$ python3 -q
>>> import numpy as np
>>> from numpy import linalg as LA
>>> np.set_printoptions(suppress=True, linewidth=120)
>>> tidy = lambda a: np.round(a, 3) + 0
>>> m1 = np.load("run1.npy")
>>> m1
array([[  1,  -3,   9, -27],
       [  1,  -2,   4,  -8],
       [  1,  -1,   1,  -1],
       [  1,   0,   0,   0],
       [  1,   1,   1,   1],
       [  1,   2,   4,   8]])
>>> Y = np.c_[m1[:, :3] @ np.array([[2, 2, 2], [1, 5, 4], [2, 0, 3]]), np.array([1, 1, 2, 1, 1, 2])]
>>> Y
array([[ 17, -13,  17,   1],
       [  8,  -8,   6,   1],
       [  3,  -3,   1,   2],
       [  2,   2,   2,   1],
       [  5,   7,   9,   1],
       [ 12,  12,  22,   2]])
>>> LA.matrix_rank(np.c_[m1, Y])
np.int64(5)
>>> tidy(LA.norm(LA.qr(m1)[0].T @ Y, axis=0) ** 2 / ((Y ** 2).sum(axis=0) + 1e-12))
array([1.   , 1.   , 1.   , 0.946])
>>> x = np.array([3, 0, 0, 0])
>>> target = m1 @ x
>>> target
array([3, 3, 3, 3, 3, 3])
>>> rng = np.random.default_rng(8696)
>>> target = target + 0.1 * rng.normal(size=6)
>>> tidy(target)
array([2.823, 2.952, 2.976, 3.045, 2.998, 3.019])
>>> coef, *_ = LA.lstsq(m1, target)
>>> coef.round()
array([ 3.,  0., -0.,  0.])
>>> tidy(m1.T @ (target - m1 @ coef))
array([0., 0., 0., 0.])
>>> [round(float(LA.norm(LA.solve(m1.T @ m1 + lam * np.eye(4), m1.T @ target))), 2) for lam in (0, 1, 10, 100)]
[3.02, 2.12, 0.82, 0.26]
>>> hat = m1 @ LA.solve(m1.T @ m1, m1.T)
>>> tidy((np.eye(6) - hat) @ m1)
array([[0., 0., 0., 0.],
       [0., 0., 0., 0.],
       [0., 0., 0., 0.],
       [0., 0., 0., 0.],
       [0., 0., 0., 0.],
       [0., 0., 0., 0.]])
>>> tidy(hat @ m1[:, 1])
array([-3., -2., -1.,  0.,  1.,  2.])
>>> np.trace(hat)
np.float64(4.0)
>>> tidy(LA.eigvalsh(hat))
array([0., 0., 1., 1., 1., 1.])
>>> cov = m1.T @ m1
>>> cov
array([[   6,   -3,   19,  -27],
       [  -3,   19,  -27,  115],
       [  19,  -27,  115, -243],
       [ -27,  115, -243,  859]])
>>> np.diag(cov)
array([  6,  19, 115, 859])
>>> (m1 @ m1.T).shape
(6, 6)
>>> J = np.loadtxt("dump.csv", delimiter=",")
>>> tidy(J)
array([[ 0.456, -0.414,  0.022, -0.264,  0.907,  0.937,  0.701, -0.089,  0.226, -1.126],
       [-0.414, -1.288,  0.437,  0.714,  0.451,  1.385, -0.199, -0.164, -0.428,  0.295],
       [ 0.022,  0.437,  0.333, -0.626,  0.096,  0.212,  1.285,  0.02 ,  1.02 , -0.367],
       [-0.264,  0.714, -0.626,  0.5  , -0.726, -0.043, -0.168, -0.039, -0.79 ,  0.551],
       [ 0.907,  0.451,  0.096, -0.726,  1.072,  0.211,  0.569, -0.459,  0.024,  1.226],
       [ 0.937,  1.385,  0.212, -0.043,  0.211,  0.163, -0.281, -0.272,  0.405,  0.994],
       [ 0.701, -0.199,  1.285, -0.168,  0.569, -0.281,  0.695,  0.332, -0.63 , -0.288],
       [-0.089, -0.164,  0.02 , -0.039, -0.459, -0.272,  0.332,  0.334,  0.629, -1.086],
       [ 0.226, -0.428,  1.02 , -0.79 ,  0.024,  0.405, -0.63 ,  0.629, -1.472,  0.404],
       [-1.126,  0.295, -0.367,  0.551,  1.226,  0.994, -0.288, -1.086,  0.404,  0.206]])
>>> vals, evecs = LA.eigh(J)
>>> x = np.array([0, 3, 0, 3, 0, 4, 3, 5, 2, 5])
>>> tidy(x @ J @ x / (x @ x)), tidy(vals[0]), tidy(vals[-1])
(np.float64(0.425), np.float64(-3.0), np.float64(3.0))
>>> tidy(np.abs(J).sum(axis=1).max()), tidy(np.abs(vals).max())
(np.float64(6.543), np.float64(3.0))
>>> tidy(LA.eigvalsh(J[1:, 1:]))
array([-3.   , -2.383, -1.   , -0.613,  0.048,  1.   ,  1.   ,  2.493,  3.   ])
